% ipython --no-banner

In [1]: import numpy as np

In [2]: from numpy import linalg as LA

In [3]: np.set_printoptions(precision=2, suppress=True, linewidth=100)

In [4]: E = np.array([[-1.0, 2.1, -0.8],
   ...:     [-0.3, -0.6, 0.7],
   ...:     [0.7, -0.3, 0.1],
   ...:     [0.5, 0.3, -0.4]])

In [5]: rng = np.random.default_rng(417)

In [6]: E[1] = E[0] + 0.1 * rng.normal(size=3)

In [7]: print(E)
[[-1.    2.1  -0.8 ]
 [-0.94  1.98 -0.68]
 [ 0.7  -0.3   0.1 ]
 [ 0.5   0.3  -0.4 ]]

In [8]: B = np.c_[E[:, :1] @ np.array([[6]]), np.array([-5, 0, 8, -6])]

In [9]: B
Out[9]: 
array([[-6.  , -5.  ],
       [-5.61,  0.  ],
       [ 4.2 ,  8.  ],
       [ 3.  , -6.  ]])

In [10]: print(LA.norm(LA.qr(E)[0].T @ B, axis=0) ** 2 / ((B ** 2).sum(axis=0) + 1e-12))
[1. 1.]

In [11]: LA.matrix_rank(B)
Out[11]: np.int64(2)

In [12]: np.round(LA.norm(B - E @ LA.lstsq(E, B)[0], axis=0), 2) + 0
Out[12]: array([0.  , 0.47])

In [13]: LA.matrix_rank(np.c_[E, B])
Out[13]: np.int64(4)

In [14]: G = B.T @ B

In [15]: round(float(np.trace(G)), 2), round(float((B ** 2).sum()), 2)
Out[15]: (219.15, 219.15)

In [16]: np.diag(G)
Out[16]: array([ 94.15, 125.  ])

In [17]: (B @ B.T).shape
Out[17]: (4, 4)

In [18]: LA.eigvalsh(G)[::-1]
Out[18]: array([157.71,  61.44])

In [19]: Q = E.astype(float).copy()

In [20]: for j in range(3):
    ...:     Q[:, j] -= Q[:, :j] @ (Q[:, :j].T @ Q[:, j])
    ...:     Q[:, j] /= LA.norm(Q[:, j])
    ...: 

In [21]: Q
Out[21]: 
array([[-0.62,  0.37, -0.11],
       [-0.58,  0.36,  0.31],
       [ 0.43,  0.5 ,  0.71],
       [ 0.31,  0.7 , -0.62]])

In [22]: vec = np.array([1, -2, 1])

In [23]: rhs = Q @ vec

In [24]: LA.solve(Q.T @ Q, Q.T @ rhs)
Out[24]: array([ 1., -2.,  1.])

In [25]: np.round(LA.pinv(Q) @ Q, 2) + 0
Out[25]: 
array([[1., 0., 0.],
       [0., 1., 0.],
       [0., 0., 1.]])

In [26]: LA.lstsq(Q, rhs)[0]
Out[26]: array([ 1., -2.,  1.])

In [27]: rhs = rhs + 0.1 * rng.normal(size=4)

In [28]: rhs
Out[28]: array([-1.43, -1.07,  0.33, -1.95])

In [29]: c, *_ = LA.lstsq(Q, rhs)

In [30]: np.round(Q.T @ (rhs - Q @ c), 2) + 0
Out[30]: array([0., 0., 0.])

In [31]: print([round(float(LA.norm(LA.solve(Q.T @ Q + lam * np.eye(3), Q.T @ rhs))), 2) for lam in (0, 1, 10, 100)])
[2.66, 1.33, 0.24, 0.03]
